$ python3 -q
>>> import numpy as np
>>> from numpy import linalg as LA
>>> np.set_printoptions(precision=1, suppress=True, linewidth=160, floatmode="fixed")
>>> t = np.deg2rad(72)
>>> J = np.eye(4)
>>> J[np.ix_([1, 3], [1, 3])] = [[np.cos(t), -np.sin(t)], [np.sin(t), np.cos(t)]]
>>> print(J)
[[ 1.0  0.0  0.0  0.0]
 [ 0.0  0.3  0.0 -1.0]
 [ 0.0  0.0  1.0  0.0]
 [ 0.0  1.0  0.0  0.3]]
>>> # columns are unit length and at right angles
>>> U, s, Vt = LA.svd(J, full_matrices=False)
>>> print(np.cumsum(s ** 2) / np.sum(s ** 2))
[0.2 0.5 0.8 1.0]
>>> print(np.round(U.T @ J @ Vt.T, 1) + 0)
[[1.0 0.0 0.0 0.0]
 [0.0 1.0 0.0 0.0]
 [0.0 0.0 1.0 0.0]
 [0.0 0.0 0.0 1.0]]
>>> print(s)
[1.0 1.0 1.0 1.0]
>>> rng = np.random.default_rng(9778)
>>> idx = rng.permutation(4)
>>> print(idx)
[3 0 2 1]
>>> B = J[idx][:, idx]
>>> print(np.allclose(B, J))
False
>>> print(np.sort(np.abs(LA.eigvals(B))))
[1.0 1.0 1.0 1.0]
>>> print(np.diag(B))
[0.3 1.0 1.0 0.3]
>>> print(np.round(np.trace(B), 1))
2.6
>>> print(B)
[[ 0.3  0.0  0.0  1.0]
 [ 0.0  1.0  0.0  0.0]
 [ 0.0  0.0  1.0  0.0]
 [-1.0  0.0  0.0  0.3]]
>>> u, v = B[3], B[0]
>>> print(round(float(u @ u), 1))
1.0
>>> print(round(u @ v, 1))
0.0
>>> p = (u @ v) / (u @ u) * u
>>> print(round((v - p) @ u, 1))
0.0
>>> print(np.outer(u, v))
[[-0.3 -0.0 -0.0 -0.9]
 [ 0.0  0.0  0.0  0.0]
 [ 0.0  0.0  0.0  0.0]
 [ 0.1  0.0  0.0  0.3]]
>>> print(LA.matrix_rank(np.outer(u, v)))
1
>>> print(p.round(1) + 0)
[0.0 0.0 0.0 0.0]
>>> print(v - p)
[0.3 0.0 0.0 1.0]
>>> B = J / np.sqrt((J ** 2).mean(axis=1, keepdims=True))
>>> print(LA.matrix_rank(B) == LA.matrix_rank(J))
True
>>> print(B[3])
[0.0 1.9 0.0 0.6]
>>> feats = np.array([[-2.2, -1.2, -1.4], [-2.3, -0.9, -1.3], [0.7, 0.6, -0.5]])
>>> print(feats)
[[-2.2 -1.2 -1.4]
 [-2.3 -0.9 -1.3]
 [ 0.7  0.6 -0.5]]
>>> u = np.array([1, 2])
>>> print(np.convolve(feats[2], u))
[ 0.7  2.0  0.7 -1.0]
>>> print(np.array([np.convolve(row, u, "same") for row in feats]))
[[-2.2 -5.6 -3.8]
 [-2.3 -5.5 -3.1]
 [ 0.7  2.0  0.7]]
>>> print(np.correlate(feats[2], feats[1], "full"))
[-0.9 -1.4 -1.5 -0.9  1.1]
>>> x = np.array([3, -2, -2])
>>> y = feats @ x
>>> print(y)
[-1.4 -2.5  1.9]
>>> print(LA.solve(feats, 2 * y))
[ 6.0 -4.0 -4.0]
>>> x = np.array([-1, -1, 1, -1])
>>> print(np.abs(LA.eigvals(J)))
[1.0 1.0 1.0 1.0]
>>> print(round(LA.norm(x), 1), round(LA.norm(J @ x), 1))
2.0 2.0
>>> print(np.sort(np.abs(np.degrees(np.angle(LA.eigvals(J))))))
[ 0.0  0.0 72.0 72.0]
>>> print(4 - LA.matrix_rank(J - np.eye(4), tol=1e-8))
2
>>> print(np.flatnonzero(LA.matrix_power((J != 0) + (J.T != 0) + np.eye(4), 4)[1]))
[1 3]
>>> print((J != 0).astype(int))
[[1 0 0 0]
 [0 1 0 1]
 [0 0 1 0]
 [0 1 0 1]]
>>> K = np.load("arr.npy")
>>> print(K)
[[ 0.0  1.0  0.0]
 [ 2.0  2.0  0.0]
 [ 0.0  0.0 -1.0]]
>>> idx = rng.permutation(3)
>>> print(idx)
[0 2 1]
>>> B = K[idx][:, idx]
>>> print(B)
[[ 0.0  0.0  1.0]
 [ 0.0 -1.0  0.0]
 [ 2.0  0.0  2.0]]
>>> print(np.round(LA.det(B), 1), np.round(LA.det(K[idx]), 1))
2.0 -2.0
>>> print(np.diag(B))
[ 0.0 -1.0  2.0]
>>> print(np.trace(B))
1.0
>>> print(np.allclose(B, K))
False
